% ipython --no-banner

In [1]: import numpy as np

In [2]: np.set_printoptions(precision=2, suppress=True, linewidth=120, floatmode="fixed")

In [3]: mat = np.load("sample0.npy")

In [4]: print(mat)
[[ 27.44 -20.61  19.66  30.07]
 [ 29.66 -18.80  18.15  30.00]
 [ 29.06 -18.91  18.68  29.05]
 [ 30.59 -20.24  19.06  30.40]
 [ 30.02 -22.12  20.77  27.84]
 [ 28.10 -19.62  20.39  29.13]
 [ 29.89 -18.25  20.33  30.23]
 [ 29.94 -20.39  18.70  29.61]
 [ 30.76 -19.88  19.63  28.28]
 [ 29.02 -20.03  18.10  28.90]
 [ 29.89 -20.27  18.92  30.93]
 [ 30.52 -18.99  18.53  31.29]
 [ 31.69 -19.92  20.99  29.57]
 [ 28.65 -19.26  19.62  30.18]
 [ 31.61 -20.98  20.96  30.72]
 [ 31.87 -20.67  22.06  29.79]
 [ 29.90 -19.35  20.37  29.64]
 [ 30.01 -19.61  19.80  29.95]
 [ 27.62 -19.22  18.66  29.49]
 [ 31.88 -20.23  21.73  30.85]
 [ 30.00 -21.72  18.68  32.69]
 [ 30.13 -20.04  19.59  30.80]
 [ 30.31 -21.31  20.42  29.34]
 [ 28.51 -20.51  20.29  30.04]
 [ 28.72 -20.55  19.49  29.93]
 [ 30.19 -20.38  20.24  30.61]
 [ 28.96 -21.13  19.23  30.27]
 [ 30.55 -21.29  17.79  30.78]
 [ 31.04 -17.72  19.70  30.89]
 [ 30.55 -19.75  20.22  31.33]
 [ 31.35 -19.98  20.74  30.01]
 [ 29.60 -19.19  19.58  28.91]
 [ 30.14 -20.37  20.42  28.84]
 [ 28.05 -20.25  21.67  29.38]
 [ 29.36 -18.92  20.25  28.97]
 [ 30.41 -20.68  19.07  28.71]
 [ 29.46 -19.86  21.39  28.73]
 [ 30.93 -19.64  22.55  29.09]
 [ 28.93 -20.24  20.49  29.94]
 [ 29.88 -19.38  20.85  28.53]
 [ 30.04 -19.50  20.00  31.16]
 [ 30.26 -19.63  20.32  31.60]]

In [5]: rng = np.random.default_rng(7726)

In [6]: labels = rng.permutation(4)

In [7]: M2 = mat[:, labels] * rng.choice([-1, 1], 4)

In [8]: print(M2)
[[ 20.61 -27.44 -30.07 -19.66]
 [ 18.80 -29.66 -30.00 -18.15]
 [ 18.91 -29.06 -29.05 -18.68]
 [ 20.24 -30.59 -30.40 -19.06]
 [ 22.12 -30.02 -27.84 -20.77]
 [ 19.62 -28.10 -29.13 -20.39]
 [ 18.25 -29.89 -30.23 -20.33]
 [ 20.39 -29.94 -29.61 -18.70]
 [ 19.88 -30.76 -28.28 -19.63]
 [ 20.03 -29.02 -28.90 -18.10]
 [ 20.27 -29.89 -30.93 -18.92]
 [ 18.99 -30.52 -31.29 -18.53]
 [ 19.92 -31.69 -29.57 -20.99]
 [ 19.26 -28.65 -30.18 -19.62]
 [ 20.98 -31.61 -30.72 -20.96]
 [ 20.67 -31.87 -29.79 -22.06]
 [ 19.35 -29.90 -29.64 -20.37]
 [ 19.61 -30.01 -29.95 -19.80]
 [ 19.22 -27.62 -29.49 -18.66]
 [ 20.23 -31.88 -30.85 -21.73]
 [ 21.72 -30.00 -32.69 -18.68]
 [ 20.04 -30.13 -30.80 -19.59]
 [ 21.31 -30.31 -29.34 -20.42]
 [ 20.51 -28.51 -30.04 -20.29]
 [ 20.55 -28.72 -29.93 -19.49]
 [ 20.38 -30.19 -30.61 -20.24]
 [ 21.13 -28.96 -30.27 -19.23]
 [ 21.29 -30.55 -30.78 -17.79]
 [ 17.72 -31.04 -30.89 -19.70]
 [ 19.75 -30.55 -31.33 -20.22]
 [ 19.98 -31.35 -30.01 -20.74]
 [ 19.19 -29.60 -28.91 -19.58]
 [ 20.37 -30.14 -28.84 -20.42]
 [ 20.25 -28.05 -29.38 -21.67]
 [ 18.92 -29.36 -28.97 -20.25]
 [ 20.68 -30.41 -28.71 -19.07]
 [ 19.86 -29.46 -28.73 -21.39]
 [ 19.64 -30.93 -29.09 -22.55]
 [ 20.24 -28.93 -29.94 -20.49]
 [ 19.38 -29.88 -28.53 -20.85]
 [ 19.50 -30.04 -31.16 -20.00]
 [ 19.63 -30.26 -31.60 -20.32]]

In [9]: U, _, VT = np.linalg.svd(mat.T @ M2)

In [10]: print(np.round(U @ VT, 2) + 0)
[[ 0.00 -1.00  0.00  0.00]
 [-1.00  0.00  0.00  0.00]
 [ 0.00  0.00  0.00 -1.00]
 [ 0.00  0.00 -1.00  0.00]]

In [11]: print(np.round(np.linalg.lstsq(mat, M2)[0], 2) + 0)
[[ 0.00 -1.00  0.00  0.00]
 [-1.00  0.00  0.00  0.00]
 [ 0.00  0.00  0.00 -1.00]
 [ 0.00  0.00 -1.00  0.00]]

In [12]: print(labels)
[1 0 3 2]

In [13]: Xs = (mat - mat.mean(axis=0)) / mat.std(axis=0)

In [14]: print(Xs.std(axis=0))
[1.00 1.00 1.00 1.00]

In [15]: print(np.argwhere(np.abs(Xs) > 2))
[[ 0  0]
 [ 4  1]
 [ 4  3]
 [18  0]
 [20  3]
 [27  2]
 [28  1]
 [37  2]]

In [16]: beta = np.linalg.lstsq(np.delete(Xs, 0, axis=1), Xs[:, 0])[0]

In [17]: print(beta)
[-0.04  0.36  0.28]

In [18]: U, s, VT = np.linalg.svd(mat)

In [19]: print(np.argmax(s[:-1] / (s[1:] + 1e-6)) + 1)
1

In [20]: print(s)
[329.65   7.54   5.89   5.04]

In [21]: M2 = U[:, :1] @ np.diag(s[:1]) @ VT[:1]

In [22]: print(round(float(np.linalg.norm(mat - M2) / np.linalg.norm(mat)), 2))
0.03

In [23]: print(round(np.abs(mat - M2).max(), 2))
2.38

In [24]: print(np.linalg.matrix_rank(M2))
1

In [25]: print(np.linalg.matrix_rank(mat, rtol=0.05))
1

In [26]: M2 = np.c_[mat[:, :2] @ np.array([[0, -6], [3, -7]]), np.array([2, -1, 1, -2, 3, -3, 1, -1, -2, -1, -1, 0, -2, -1, 2, 1, -3, -3, 1, 0, -3, 1, -1, -3, -3, -1, 2, 0, 3, 2, -3, -3, 3, -3, -1, 2, 2, 2, 1, 2, -2, -3])]

In [27]: print(M2)
[[-61.83 -20.37   2.00]
 [-56.40 -46.36  -1.00]
 [-56.73 -41.99   1.00]
 [-60.72 -41.86  -2.00]
 [-66.36 -25.28   3.00]
 [-58.86 -31.26  -3.00]
 [-54.75 -51.59   1.00]
 [-61.17 -36.91  -1.00]
 [-59.64 -45.40  -2.00]
 [-60.09 -33.91  -1.00]
 [-60.81 -37.45  -1.00]
 [-56.97 -50.19   0.00]
 [-59.76 -50.70  -2.00]
 [-57.78 -37.08  -1.00]
 [-62.94 -42.80   2.00]
 [-62.01 -46.53   1.00]
 [-58.05 -43.95  -3.00]
 [-58.83 -42.79  -3.00]
 [-57.66 -31.18   1.00]
 [-60.69 -49.67   0.00]
 [-65.16 -27.96  -3.00]
 [-60.12 -40.50   1.00]
 [-63.93 -32.69  -1.00]
 [-61.53 -27.49  -3.00]
 [-61.65 -28.47  -3.00]
 [-61.14 -38.48  -1.00]
 [-63.39 -25.85   2.00]
 [-63.87 -34.27   0.00]
 [-53.16 -62.20   3.00]
 [-59.25 -45.05   2.00]
 [-59.94 -48.24  -3.00]
 [-57.57 -43.27  -3.00]
 [-61.11 -38.25   3.00]
 [-60.75 -26.55  -3.00]
 [-56.76 -43.72  -1.00]
 [-62.04 -37.70   2.00]
 [-59.58 -37.74   2.00]
 [-58.92 -48.10   2.00]
 [-60.72 -31.90   1.00]
 [-58.14 -43.62   2.00]
 [-58.50 -43.74  -2.00]
 [-58.89 -44.15  -3.00]]

In [28]: print(np.linalg.norm(np.linalg.qr(mat)[0].T @ M2, axis=0) ** 2 / ((M2 ** 2).sum(axis=0) + 1e-12))
[1.00 1.00 0.09]

In [29]: print(np.linalg.matrix_rank(np.c_[mat, M2]))
5
